$ python -q
>>> import numpy as np
>>> import numpy.linalg as la
>>> np.set_printoptions(suppress=True, linewidth=160)
>>> arr = np.loadtxt("arr.csv", delimiter=",")
>>> print(arr.round(2))
[[ 0.01  0.04  0.01  0.01 -0.04 -0.1   0.01]
 [ 0.04  0.13  0.04  0.04 -0.13 -0.3   0.04]
 [ 0.01  0.04  0.01  0.01 -0.04 -0.1   0.01]
 [ 0.01  0.04  0.01  0.01 -0.04 -0.1   0.01]
 [-0.04 -0.13 -0.04 -0.04  0.13  0.3  -0.04]
 [-0.1  -0.3  -0.1  -0.1   0.3   0.69 -0.1 ]
 [ 0.01  0.04  0.01  0.01 -0.04 -0.1   0.01]]
>>> x0 = np.array([-3, 2, 2, 2, -1, -2, 1])
>>> print(np.round(arr @ x0, 2))
[ 0.35  1.06  0.35  0.35 -1.06 -2.46  0.35]
>>> print(round(float((x0 - arr @ x0) @ (arr @ x0)), 2))
0.0
>>> print(np.round(la.eigvalsh(2 * arr - np.eye(7)), 2))
[-1. -1. -1. -1. -1. -1.  1.]
>>> print(np.round(arr @ arr @ x0, 2))
[ 0.35  1.06  0.35  0.35 -1.06 -2.46  0.35]
>>> print(la.matrix_rank(arr, rtol=0.1))
1
>>> print(round(float(la.norm(arr, 2) / la.norm(arr)), 2))
1.0
>>> F = np.loadtxt("sample19.csv", delimiter=",")
>>> print(F)
[[ 18. -16.  -6.   9.  -8.  -3.]
 [ -8.  10.   0.  -4.   5.   0.]
 [-12.  10.  -6.  -6.   5.  -3.]
 [  9.  -8.  -3.  18. -16.  -6.]
 [ -4.   5.   0.  -8.  10.   0.]
 [ -6.   5.  -3. -12.  10.  -6.]]
>>> W = np.array([[-2, -3], [2, 1], [1, 3], [0, 2], [0, 2], [0, 0]])
>>> c = np.array([-1, -1])
>>> hid = np.maximum(F @ W + c, 0)
>>> print(np.round((hid > 0).mean(axis=0), 2))
[0.67 0.67]
>>> print(hid)
[[ 0.  0.]
 [35. 35.]
 [37. 25.]
 [ 0.  0.]
 [17. 20.]
 [18.  9.]]
>>> print((hid > 0).astype(int))
[[0 0]
 [1 1]
 [1 1]
 [0 0]
 [1 1]
 [1 1]]
>>> print(la.matrix_rank(hid))
2
>>> basis = np.array([[1, 3, -1], [2, -4, -2]])
>>> print(W @ basis)
[[-8  6  8]
 [ 4  2 -4]
 [ 7 -9 -7]
 [ 4 -8 -4]
 [ 4 -8 -4]
 [ 0  0  0]]
>>> print((hid @ basis).round(6).argmax(axis=1))
[0 0 0 0 0 0]
>>> t3 = np.stack([F, -2 * F, F[::-1]])
>>> print(t3.shape)
(3, 6, 6)
>>> O, vecs = la.qr(F[:, :1])[0], la.qr(F[:, 1:])[0]
>>> sigma = la.svd(O.T @ vecs, compute_uv=False)
>>> print(np.round(np.degrees(np.arccos(sigma.clip(0, 1))), 2))
[4.64]
>>> x0 = np.array([0, -1, 0, -2, 0, 1])
>>> y = F @ x0
>>> print(y)
[ -5.  -2.  -1. -34.  11.  13.]
>>> print(np.round(la.solve(F, y), 2) + 0)
[ 0. -1.  0. -2.  0.  1.]
>>> print(np.round(la.solve(F, F[:, 1]), 2) + 0)
[0. 1. 0. 0. 0. 0.]
>>> print(np.round(la.solve(F.T, F[2]), 2))
[ 0.  0.  1.  0.  0. -0.]
>>> print(np.round(la.solve(F, -3 * y), 2) + 0)
[ 0.  3.  0.  6.  0. -3.]
>>> print(np.round(la.solve(F, y + F[:, 0]), 2) + 0)
[ 1. -1.  0. -2.  0.  1.]
>>> X = np.load("case6.npy")
>>> print(X)
[[  0.09  -7.95   5.93   4.06]
 [  9.86   5.98 -17.     2.02]
 [  2.97 -12.95   5.94   8.06]
 [ 23.08 -41.14   2.05  32.1 ]
 [ 19.87 -32.03  -1.09  26.02]
 [  9.19   4.98 -15.04   2.01]
 [ 16.89 -23.03  -3.86  20.04]
 [-18.14  34.03  -3.09 -26.14]]
>>> U, sigma, vt = la.svd(X)
>>> print(np.argmax(sigma[:-1] / (sigma[1:] + 1e-6)) + 1)
2
>>> other = U[:, :2] @ np.diag(sigma[:2]) @ vt[:2]
>>> print(np.round(la.norm(X - other) / la.norm(X), 2))
0.0
>>> print(round(float(np.abs(X - other).max()), 2))
0.11
>>> print(la.matrix_rank(X, rtol=0.05))
2
>>> print(np.round(la.norm(X - other, 2), 2), round(sigma[2], 2))
0.27 0.27
>>> P = X @ la.solve(X.T @ X, X.T)
>>> print(np.round(np.diag(P), 2))
[0.16 0.75 0.29 0.56 0.65 0.68 0.26 0.64]
>>> print(np.round(P @ X[:, 3], 2))
[  4.06   2.02   8.06  32.1   26.02   2.01  20.04 -26.14]
>>> x0 = np.array([0, 3, -7, 7])
>>> y = X @ x0
>>> print(np.round(la.solve(X.T @ X, X.T @ y), 2) + 0)
[ 0.  3. -7.  7.]
>>> print(np.round(la.pinv(X) @ X, 2) + 0)
[[1. 0. 0. 0.]
 [0. 1. 0. 0.]
 [0. 0. 1. 0.]
 [0. 0. 0. 1.]]
>>> rng = np.random.default_rng(993412)
>>> y = y + 0.05 * rng.normal(size=8)
>>> print(y.round(2))
[-37.01 151.07 -24.04  86.87  93.71 134.2   98.2  -59.19]
>>> c, *_ = la.lstsq(X, y)
>>> print([round(float(la.norm(la.solve(X.T @ X + lam * np.eye(4), X.T @ y))), 2) for lam in (0, 1, 10, 100)])
[10.33, 7.43, 7.35, 6.73]
>>> print(np.round(X.T @ (y - X @ c), 2) + 0)
[0. 0. 0. 0.]
>>> print(np.round(la.norm(y - X @ c), 2))
0.08
>>> sigma = 5 * 0.7 ** np.arange(5)
>>> K = rng.normal(size=(23, 5)) * rng.permutation(sigma)
>>> print(K.round(2) + 0)
[[ -0.72   5.07  -1.63   1.8   -0.91]
 [  1.22  -2.52  -0.84   3.62   1.53]
 [  0.2    1.41  -0.35   4.24   2.83]
 [  0.65  -0.75   1.16   2.93  -5.59]
 [  1.08   2.87  -1.12  -3.04  -2.2 ]
 [ -1.57  -4.92  -0.25  -0.57   6.81]
 [ -1.59   0.02  -1.31  -1.27  -5.82]
 [ -0.22  -4.03  -1.39   1.6    3.82]
 [  1.38   6.08  -2.67  -4.34  -1.43]
 [ -0.39   2.1    2.74   2.54  -5.91]
 [  0.41  -0.93   2.59   0.33  -3.73]
 [  0.35   5.44  -1.51  -2.94  -3.91]
 [ -0.4   -1.76  -1.61   0.91  -0.54]
 [ -0.91   2.86  -1.41   3.62  -0.73]
 [ -1.69   2.45  -2.86  -8.05 -10.23]
 [  0.47   2.28  -1.12   0.68  10.12]
 [  0.    -3.9    0.51  -0.35  10.86]
 [  1.62   1.36   0.32   3.64   1.61]
 [  1.29   0.74   0.92   0.53  -3.64]
 [ -0.85   1.39  -1.44  -1.76  -5.11]
 [ -1.09  -2.73   0.59  -1.36   2.09]
 [ -0.61   0.21  -1.53   0.88  -2.98]
 [  0.42   0.36  -1.93  -5.98   1.77]]
>>> Xc = K - K.mean(axis=0)
>>> vecs = la.svd(Xc)[2][:3]
>>> other = Xc - Xc @ vecs.T @ vecs
>>> print(np.round(other.std(axis=0), 2))
[0.87 0.21 1.08 0.3  0.09]
>>> print(np.round((Xc @ vecs.T).std(axis=0), 2))
[5.37 3.09 2.55]
>>> idx = K[:, 1] > np.median(K[:, 1])
>>> f = K[idx].mean(axis=0) - K[~idx].mean(axis=0)
>>> print(np.round((((K - K.mean(axis=0)) @ f > 0) == idx).mean(), 2))
0.7
>>> print(np.argsort(-np.abs(f).round(6), kind="stable"))
[1 4 2 3 0]
>>> print(((K - K.mean(axis=0)) @ f > 0).astype(int))
[1 0 0 1 1 0 1 0 1 1 0 1 0 1 1 0 0 0 1 1 0 1 0]
>>> print(idx.astype(int))
[1 0 1 0 1 0 0 0 1 1 0 1 0 1 1 1 0 1 0 1 0 0 0]
>>> Xc = K - K.mean(axis=0)
>>> U, sigma, vt = la.svd(Xc, full_matrices=False)
>>> print(np.round(vt[0] * np.sign(vt[0, np.abs(vt[0]).argmax()]), 2))
[ 0.02 -0.32  0.04  0.24  0.92]
>>> print(np.round(np.abs(vt[-1]), 2))
[0.9  0.2  0.38 0.02 0.08]
>>> basis = K[[4, 22]].astype(float)
>>> for _ in range(5):
...     idx = la.norm(K[:, None] - basis, axis=-1).argmin(axis=1)
...     basis = np.array([K[idx == j].mean(axis=0) for j in range(2)])
... 
>>> print(idx)
[0 1 1 0 0 1 0 1 0 0 0 0 0 0 0 1 1 1 0 0 1 0 1]
>>> print(np.round(basis[1] - basis[0], 2))
[ 0.26 -3.25  0.19  1.18  8.37]
>>> print(np.abs(basis[1] - basis[0]).argmax())
4
>>> mat = np.load("out10.npy")
>>> print(mat)
[[2 2 0 0]
 [1 2 0 0]
 [0 0 2 2]
 [0 0 1 2]]
>>> ev, vecs = la.eig(mat)
>>> print(mat @ vecs[:, 0] - ev[0] * vecs[:, 0])
[0. 0. 0. 0.]
>>> print(np.round(np.sort(la.eigvals(mat.T)), 2))
[0.59 0.59 3.41 3.41]
>>> print(np.round(np.sort(la.eigvals(mat @ mat)), 2))
[ 0.34  0.34 11.66 11.66]
>>> f = np.array([3, 4, 3, 1])
>>> other = mat + np.outer(f, np.eye(4)[1])
>>> print(np.round(la.det(other) / la.det(mat), 2), round(float(1 + la.solve(mat, f)[1]), 2))
3.5 3.5
>>> print(la.matrix_rank(la.inv(other) - la.inv(mat), tol=1e-8))
1
>>> print(la.matrix_rank(other - mat))
1
>>> print(other)
[[2. 5. 0. 0.]
 [1. 6. 0. 0.]
 [0. 3. 2. 2.]
 [0. 1. 1. 2.]]
>>> A = np.loadtxt("layer18.csv", delimiter=",")
>>> print(A.round(2))
[[-2.41  0.21  1.19  0.94 -0.92]
 [-0.37 -0.63  0.51  1.14  2.63]
 [ 0.56  2.49 -0.43  1.51  0.11]
 [-1.48 -0.02 -2.58 -0.19  0.36]
 [-0.74  1.53  0.72 -2.12  1.04]]
>>> print(np.round(np.trace(A), 2))
-2.62
>>> print(np.round((A - A.T) / 2, 2))
[[ 0.    0.29  0.32  1.21 -0.09]
 [-0.29  0.   -0.99  0.58  0.55]
 [-0.32  0.99  0.    2.04 -0.3 ]
 [-1.21 -0.58 -2.04  0.    1.24]
 [ 0.09 -0.55  0.3  -1.24  0.  ]]
>>> print(np.round(A.T @ A, 2) + 0)
[[9. 0. 0. 0. 0.]
 [0. 9. 0. 0. 0.]
 [0. 0. 9. 0. 0.]
 [0. 0. 0. 9. 0.]
 [0. 0. 0. 0. 9.]]
>>> print(np.round(la.pinv(A), 2) + 0)
[[-0.27 -0.04  0.06 -0.16 -0.08]
 [ 0.02 -0.07  0.28  0.    0.17]
 [ 0.13  0.06 -0.05 -0.29  0.08]
 [ 0.1   0.13  0.17 -0.02 -0.24]
 [-0.1   0.29  0.01  0.04  0.12]]
>>> print(round(A[:, 1] @ A[:, 4], 2))
-0.0
>>> W0 = np.loadtxt("a.csv", delimiter=",")
>>> print(W0)
[[  0.  -1.  -1.   4.]
 [ -2.  -2.   3.   3.]
 [ -3.  -1.   5.   1.]
 [ -3.  -2.   4.  -2.]
 [ -7.  -2.   0.   3.]
 [ -3.   0.   1.   2.]
 [ -7.   4.   3.   6.]
 [ -6.   2.   3.   7.]
 [ -6.  -2.   7.   2.]
 [ -2.  -6.   4.  -2.]
 [  2.  -6.   2.   1.]
 [ -3.  -8.   2.  -2.]
 [ -2.  -4.  -1.   0.]
 [ -5.  -4.  -3.   4.]
 [ -9.   0.   1.   1.]
 [-14.   1.   4.   1.]
 [-13.  -2.   8.   5.]
 [-12.  -7.   9.   6.]
 [ -9.  -2.   5.   2.]
 [ -8.   2.   9.   3.]
 [-13.  -1.  10.   7.]
 [-14.   3.   7.   2.]
 [-19.  -2.   2.   3.]
 [-18.  -2.   6.   2.]
 [-15.   2.   7.  -2.]
 [-17.   6.   9.  -3.]
 [-21.   6.  13.   1.]
 [-19.  11.  17.   2.]
 [-24.   9.  18.   2.]
 [-25.  14.  14.  -3.]
 [-26.   9.  16.  -3.]
 [-31.   7.  15.  -8.]
 [-32.  11.  15. -11.]
 [-27.  16.  19. -12.]
 [-28.  19.  20. -17.]
 [-29.  22.  23. -18.]]
>>> C2 = np.cov(W0, rowvar=False)
>>> print(np.median(W0, axis=0))
[-12.5   0.    6.5   1.5]
>>> print(np.round(np.polyfit(W0[:, 1], W0[:, 2], 1), 2))
[0.79 5.7 ]
>>> print(np.round(np.corrcoef(W0.T), 2))
[[ 1.   -0.81 -0.86  0.64]
 [-0.81  1.    0.85 -0.73]
 [-0.86  0.85  1.   -0.66]
 [ 0.64 -0.73 -0.66  1.  ]]
>>> print(round(np.corrcoef(W0[:, 1], W0[:, 2])[0, 1], 2))
0.85
>>> dist = la.norm(W0[:, None] - W0[None], axis=-1)
>>> print(np.unravel_index(dist.round(6).argmax(), dist.shape))
(np.int64(10), np.int64(35))
>>> print(dist[25].round(6).argsort(kind="stable")[:4])
[25 24 21 26]
>>> print(dist.shape)
(36, 36)
>>> P = W0 @ la.solve(W0.T @ W0, W0.T)
>>> print(np.round(P @ W0[:, 0], 2) + 0)
[  0.  -2.  -3.  -3.  -7.  -3.  -7.  -6.  -6.  -2.   2.  -3.  -2.  -5.  -9. -14. -13. -12.  -9.  -8. -13. -14. -19. -18. -15. -17. -21. -19. -24. -25. -26.
 -31. -32. -27. -28. -29.]
>>> print(la.matrix_rank(np.eye(36) - P))
32
>>> print(np.trace(P))
4.0
>>> idx = W0[:, 0] > np.median(W0[:, 0])
>>> f = W0[idx].mean(axis=0) - W0[~idx].mean(axis=0)
>>> print(np.round((((W0 - W0.mean(axis=0)) @ f > 0) == idx).mean(), 2))
0.89
>>> print(idx.astype(int))
[1 1 1 1 1 1 1 1 1 1 1 1 1 1 1 0 0 1 1 1 0 0 0 0 0 0 0 0 0 0 0 0 0 0 0 0]
>>> print(((W0 - W0.mean(axis=0)) @ f > 0).astype(int))
[1 1 1 1 1 1 1 1 1 1 1 1 1 1 1 1 1 1 1 1 1 0 1 0 0 0 0 0 0 0 0 0 0 0 0 0]
>>> print(np.argsort(-np.abs(f).round(6), kind="stable"))
[0 2 1 3]
>>> other = np.array([[0, 2], [6, 7], [7, 8], [4, 2]])
>>> print(np.einsum("ik,kj->ji", W0, other))
[[  3.  21.  33.   8.   0.  15.  69.  61.  45. -16. -18. -42. -31. -29.  11.  38.  64.  45.  31.  87.  92.  75.  14.  38.  53.  87. 131. 193. 188. 170. 154.
  115. 127. 181. 186. 221.]
 [ -7.  12.  29.   8. -22.   6.  50.  40.  34. -18. -20. -50. -40. -54.  -8.  13.  34.  11.  12.  76.  61.  53. -30.   2.  36.  74. 106. 179. 163. 154. 133.
   91. 111. 186. 203. 244.]]
>>> print(other.T @ W0.T)
[[  3.  21.  33.   8.   0.  15.  69.  61.  45. -16. -18. -42. -31. -29.  11.  38.  64.  45.  31.  87.  92.  75.  14.  38.  53.  87. 131. 193. 188. 170. 154.
  115. 127. 181. 186. 221.]
 [ -7.  12.  29.   8. -22.   6.  50.  40.  34. -18. -20. -50. -40. -54.  -8.  13.  34.  11.  12.  76.  61.  53. -30.   2.  36.  74. 106. 179. 163. 154. 133.
   91. 111. 186. 203. 244.]]
>>> print(la.matrix_rank(W0 @ other))
2
>>> print(np.einsum("ij->j", W0))
[-470.   90.  276.  -13.]
